% python3 -q
>>> import numpy as np
>>> np.set_printoptions(precision=2, suppress=True, linewidth=100)
>>> rd = lambda a: np.round(a, 2) + 0
>>> K = np.array([[1.15, 0.17, -0.31, -0.48],
...     [1.7, 0.1, -0.8, -2.4],
...     [-1.0, 0.1, 1.0, 1.0],
...     [1.3, 0.1, -0.4, -0.3]])
>>> K
array([[ 1.15,  0.17, -0.31, -0.48],
       [ 1.7 ,  0.1 , -0.8 , -2.4 ],
       [-1.  ,  0.1 ,  1.  ,  1.  ],
       [ 1.3 ,  0.1 , -0.4 , -0.3 ]])
>>> u, g = K[2], K[3]
>>> u @ g
np.float64(-1.99)
>>> p = (u @ g) / (u @ u) * u
>>> (g - p) @ u
np.float64(0.0)
>>> rd(np.linalg.norm(u + g) ** 2 + np.linalg.norm(u - g) ** 2)
np.float64(9.92)
>>> rd(p)
array([ 0.66, -0.07, -0.66, -0.66])
>>> np.linalg.matrix_rank(np.outer(u, g))
np.int64(1)
>>> rd(g - p)
array([0.64, 0.17, 0.26, 0.36])
>>> Uu, sv, Vt = np.linalg.svd(K)
>>> np.argmax(sv[:-1] / (sv[1:] + 1e-6)) + 1
np.int64(3)
>>> rd(sv)
array([3.83, 0.99, 0.55, 0.05])
>>> out = Uu[:, :3] @ np.diag(sv[:3]) @ Vt[:3]
>>> rd(np.linalg.norm(K - out) / np.linalg.norm(K))
np.float64(0.01)
>>> np.linalg.matrix_rank(K, rtol=0.05)
np.int64(3)
>>> rd(np.abs(K - out).max())
np.float64(0.03)
>>> rd(out)
array([[ 1.16,  0.14, -0.3 , -0.48],
       [ 1.7 ,  0.11, -0.8 , -2.4 ],
       [-1.  ,  0.11,  1.  ,  1.  ],
       [ 1.29,  0.13, -0.41, -0.3 ]])
>>> u, g = out[2], out[1]
>>> rd(u @ u)
np.float64(3.01)
>>> p = (u @ g) / (u @ u) * u
>>> np.linalg.matrix_rank(np.outer(u, g))
np.int64(1)
>>> rd(p)
array([ 1.63, -0.17, -1.62, -1.62])
>>> rd(g - p)
array([ 0.07,  0.28,  0.82, -0.78])
>>> rd(np.linalg.norm(u + g) ** 2 + np.linalg.norm(u - g) ** 2)
np.float64(24.62)
